$ ipython --no-banner

In [1]: import numpy as np

In [2]: from numpy import linalg as LA

In [3]: np.set_printoptions(suppress=True, linewidth=160)

In [4]: J = np.loadtxt("w.csv", delimiter=",")

In [5]: print(J)
[[ 0.  0.  0.  0.]
 [ 4.  2. -6.  2.]
 [-3. -3. -1.  1.]
 [ 3. -2. -1. -1.]
 [ 0.  0.  0.  0.]
 [ 0.  0.  0.  0.]
 [ 2. -3. -4.  0.]
 [-1.  2. -3.  3.]
 [ 0.  0.  0.  0.]
 [ 0.  0.  0.  0.]
 [-1. -1. -3.  1.]
 [ 0.  0.  0.  0.]]

In [6]: O, evecs = LA.qr(J[:, :1])[0], LA.qr(J[:, 1:])[0]

In [7]: sigma = LA.svd(O.T @ evecs, compute_uv=False)

In [8]: print((sigma > 0.9).sum())
1

In [9]: print(np.round(np.degrees(np.arccos(sigma.clip(0, 1))), 2))
[18.66]

In [10]: print(sigma.round(2))
[0.95]

In [11]: z = J[:, 2] > np.median(J[:, 2])

In [12]: f = J[z].mean(axis=0) - J[~z].mean(axis=0)

In [13]: print(((J - J.mean(axis=0)) @ f > 0).astype(int))
[1 0 1 0 1 1 0 0 1 1 0 1]

In [14]: print(f.round(2))
[-0.67  0.83  3.   -1.  ]

In [15]: print(round((((J - J.mean(axis=0)) @ f > 0) == z).mean(), 2))
0.92

In [16]: theta = np.radians(120)

In [17]: r_ = np.eye(4)

In [18]: r_[3, 3] = r_[0, 0] = np.cos(theta)

In [19]: r_[3, 0], r_[0, 3] = -np.sin(theta), np.sin(theta)

In [20]: print(r_.round(2))
[[-0.5   0.    0.    0.87]
 [ 0.    1.    0.    0.  ]
 [ 0.    0.    1.    0.  ]
 [-0.87  0.    0.   -0.5 ]]

In [21]: Y = J @ r_.T

In [22]: print(np.allclose(J @ J.T, Y @ Y.T))
True

In [23]: print(np.allclose(LA.norm(J, axis=1), LA.norm(Y, axis=1)))
True

In [24]: Xs = J - J.mean(axis=0)

In [25]: evecs = LA.svd(Xs)[2][:3]

In [26]: Y = Xs - Xs @ evecs.T @ evecs

In [27]: print(np.round(Y.std(axis=0), 2))
[0.07 0.06 0.08 0.16]

In [28]: print(LA.norm(Y, axis=1).round(6).argmax())
10

In [29]: A = np.load("a.npy")

In [30]: print(A)
[[-1.98 -3.    2.    0.   -2.   -2.   -3.  ]
 [ 3.    3.02 -3.   -3.    1.   -2.    0.  ]
 [ 1.   -1.    1.02 -2.    3.   -2.    2.  ]
 [ 3.    0.    0.    2.02  0.    1.    1.  ]
 [ 2.    0.   -1.    0.   -1.98 -2.    1.  ]
 [-1.   -3.    0.   -2.   -3.    0.02 -1.  ]
 [-2.   -3.    2.    0.   -2.   -2.   -2.98]]

In [31]: left, sigma, vt = LA.svd(A)

In [32]: print(sigma.round(2) + 0)
[10.06  5.96  4.74  3.88  2.99  1.64  0.  ]

In [33]: Y = left[:, :6] @ np.diag(sigma[:6]) @ vt[:6]

In [34]: print(np.round(np.abs(A - Y).max(), 2))
0.0

In [35]: print(Y.round(2) + 0)
[[-1.98 -3.    2.    0.   -2.   -2.   -3.  ]
 [ 3.    3.02 -3.   -3.    1.   -2.    0.  ]
 [ 1.   -1.    1.02 -2.    3.   -2.    2.  ]
 [ 3.    0.    0.    2.02  0.    1.    1.  ]
 [ 2.    0.   -1.    0.   -1.98 -2.    1.  ]
 [-1.   -3.    0.   -2.   -3.    0.02 -1.  ]
 [-2.   -3.    2.    0.   -2.   -2.   -2.98]]

In [36]: print(round(float(LA.norm(A - Y, 2)), 2), round(float(sigma[6]), 2))
0.0 0.0

In [37]: print(round(LA.norm(A - Y) / LA.norm(A), 2))
0.0
